In [1]: import numpy as np

In [2]: import numpy.linalg as la

In [3]: np.set_printoptions(suppress=True, linewidth=200)

In [4]: A = np.loadtxt("data.csv", delimiter=",")

In [5]: A
Out[5]: 
array([[ 3., -3., -1., -1., -2.,  1.,  1., -3., -3.,  2., -2.,  1., -1.],
       [ 3., -1.,  3.,  1.,  3., -3.,  2., -2.,  1.,  0.,  0.,  2.,  3.],
       [ 2., -2., -1., -2.,  0., -3.,  1.,  1.,  0.,  3., -3.,  0.,  0.],
       [ 3.,  0., -2.,  3., -2., -3.,  1.,  0.,  2., -3., -3.,  2., -2.],
       [ 2., -2., -1., -2.,  0., -3.,  1.,  1.,  0.,  3., -3.,  0.,  0.],
       [ 1., -3.,  0.,  1., -3., -1., -3.,  0., -1., -1.,  0.,  3.,  1.],
       [ 3., -1., -2.,  1.,  1., -3.,  2., -1., -3.,  3.,  2.,  0.,  0.]])

In [6]: rank = la.matrix_rank(A)

In [7]: rank
Out[7]: np.int64(6)

In [8]: N = la.svd(A)[2][rank:].T

In [9]: [int(la.matrix_rank(A[:, :j + 1])) for j in range(13)]
Out[9]: [1, 2, 3, 4, 5, 6, 6, 6, 6, 6, 6, 6, 6]

In [10]: la.matrix_rank(A.T @ A), la.matrix_rank(A @ A.T)
Out[10]: (np.int64(6), np.int64(6))

In [11]: np.allclose(A @ N, 0)
Out[11]: True

In [12]: rng = np.random.default_rng(20)

In [13]: M2 = A + rng.integers(-2, 3, (7, 6)) @ rng.integers(-2, 3, (6, 13))

In [14]: M2
Out[14]: 
array([[  6., -11.,   3.,   0.,   7.,  -1.,   6.,   0.,  -6.,   4.,   0.,  -1.,  -7.],
       [  2.,  -5.,   6.,  -6.,  -2.,   3.,   8.,  -3.,   0.,   1.,   7.,   5.,   4.],
       [ 11.,  -7., -16.,   5.,   9.,  -2.,  -4.,   4.,   8.,   1.,  -6.,  -3.,  -3.],
       [  2.,   0.,   2.,  -1.,   4.,  -6.,   1.,   3.,  -4.,   0.,   0.,   2.,  -1.],
       [  2.,  -4.,   4.,  -2.,  -2.,   3.,  12.,  -3.,  -6.,   8.,   2.,   3.,  -1.],
       [  8.,  -6.,   0.,  -5.,   5.,  -3., -11.,  -3., -11.,   0.,  -2.,  -5.,   3.],
       [  3.,   2.,  -1.,   6.,   0.,   0.,   8.,  -5.,  -7.,   7.,   2.,   2.,   0.]])

In [15]: M2 - A
Out[15]: 
array([[  3.,  -8.,   4.,   1.,   9.,  -2.,   5.,   3.,  -3.,   2.,   2.,  -2.,  -6.],
       [ -1.,  -4.,   3.,  -7.,  -5.,   6.,   6.,  -1.,  -1.,   1.,   7.,   3.,   1.],
       [  9.,  -5., -15.,   7.,   9.,   1.,  -5.,   3.,   8.,  -2.,  -3.,  -3.,  -3.],
       [ -1.,   0.,   4.,  -4.,   6.,  -3.,   0.,   3.,  -6.,   3.,   3.,   0.,   1.],
       [  0.,  -2.,   5.,   0.,  -2.,   6.,  11.,  -4.,  -6.,   5.,   5.,   3.,  -1.],
       [  7.,  -3.,   0.,  -6.,   8.,  -2.,  -8.,  -3., -10.,   1.,  -2.,  -8.,   2.],
       [  0.,   3.,   1.,   5.,  -1.,   3.,   6.,  -4.,  -4.,   4.,   0.,   2.,   0.]])

In [16]: np.abs(M2 - A).sum(axis=1)
Out[16]: array([50., 46., 73., 34., 50., 60., 33.])

In [17]: feats = np.load("test11.npy")

In [18]: feats.round(4)
Out[18]: 
array([[0.3333, 0.2222, 0.    , 0.3333, 0.    , 0.    , 0.    , 0.1111],
       [0.2143, 0.2857, 0.    , 0.    , 0.    , 0.2143, 0.0714, 0.2143],
       [0.1176, 0.0588, 0.1176, 0.1765, 0.0588, 0.1765, 0.1176, 0.1765],
       [0.1818, 0.1818, 0.    , 0.2727, 0.0909, 0.1818, 0.0909, 0.    ],
       [0.1333, 0.2   , 0.    , 0.0667, 0.2667, 0.1333, 0.1333, 0.0667],
       [0.0714, 0.1429, 0.1429, 0.    , 0.    , 0.2857, 0.1429, 0.2143],
       [0.1667, 0.1667, 0.25  , 0.25  , 0.0833, 0.    , 0.0833, 0.    ],
       [0.1765, 0.1765, 0.1765, 0.1176, 0.1176, 0.0588, 0.1176, 0.0588]])

In [19]: # a transition matrix

In [20]: np.abs(np.diag(la.qr(A)[1])) > 1e-9
Out[20]: array([ True,  True,  True,  True,  True,  True, False])

In [21]: np.allclose(A[:-1].T @ la.lstsq(A[:-1].T, A[-1])[0], A[-1])
Out[21]: False

In [22]: np.unique(A.round(6), axis=0).shape
Out[22]: (6, 13)

In [23]: np.round(np.trace(la.pinv(A) @ A), 4)
Out[23]: np.float64(6.0)

In [24]: la.lstsq(A[:-1].T, A[-1])[2]
Out[24]: np.int32(5)

In [25]: f = np.array([-1, 2, 2, 2, -2, 0, 2, 1])

In [26]: M2 = feats + np.outer(f, np.eye(8)[0])

In [27]: M2.round(4)
Out[27]: 
array([[-0.6667,  0.2222,  0.    ,  0.3333,  0.    ,  0.    ,  0.    ,  0.1111],
       [ 2.2143,  0.2857,  0.    ,  0.    ,  0.    ,  0.2143,  0.0714,  0.2143],
       [ 2.1176,  0.0588,  0.1176,  0.1765,  0.0588,  0.1765,  0.1176,  0.1765],
       [ 2.1818,  0.1818,  0.    ,  0.2727,  0.0909,  0.1818,  0.0909,  0.    ],
       [-1.8667,  0.2   ,  0.    ,  0.0667,  0.2667,  0.1333,  0.1333,  0.0667],
       [ 0.0714,  0.1429,  0.1429,  0.    ,  0.    ,  0.2857,  0.1429,  0.2143],
       [ 2.1667,  0.1667,  0.25  ,  0.25  ,  0.0833,  0.    ,  0.0833,  0.    ],
       [ 1.1765,  0.1765,  0.1765,  0.1176,  0.1176,  0.0588,  0.1176,  0.0588]])

In [28]: np.round(la.det(M2) / la.det(feats), 4), round(1 + la.solve(feats, f)[0], 4)
Out[28]: (np.float64(219.8043), np.float64(219.8043))

In [29]: x = np.array([3, 0, 0, -3, 2, -1, -1, 3])

In [30]: target = feats @ x

In [31]: target.round(4)
Out[31]: array([ 0.3333,  1.    ,  0.1765, -0.3636,  0.6667,  0.4286, -0.1667,  0.4118])

In [32]: np.round(la.solve(feats, feats[:, 5]), 4) + 0
Out[32]: array([0., 0., 0., 0., 0., 1., 0., 0.])

In [33]: np.round(la.solve(feats, target + feats[:, 2]), 4) + 0
Out[33]: array([ 3.,  0.,  1., -3.,  2., -1., -1.,  3.])

In [34]: E = np.load("block6.npy")

In [35]: E
Out[35]: 
array([[7, 8, 1, 9, 0, 3],
       [3, 7, 8, 1, 9, 0],
       [0, 3, 7, 8, 1, 9],
       [9, 0, 3, 7, 8, 1],
       [1, 9, 0, 3, 7, 8],
       [8, 1, 9, 0, 3, 7]])

In [36]: x = np.array([-4, -3, -3, 3, -4, 0])

In [37]: target = E @ x

In [38]: target
Out[38]: array([-28, -90, -10, -56, -50, -74])

In [39]: np.round(la.solve(E, target + E[:, 2]), 4) + 0
Out[39]: array([-4., -3., -2.,  3., -4.,  0.])

In [40]: np.round(la.solve(E, E[:, 3]), 4) + 0
Out[40]: array([0., 0., 0., 1., 0., 0.])

In [41]: np.round(la.solve(E, -3 * target), 4) + 0
Out[41]: array([12.,  9.,  9., -9., 12.,  0.])
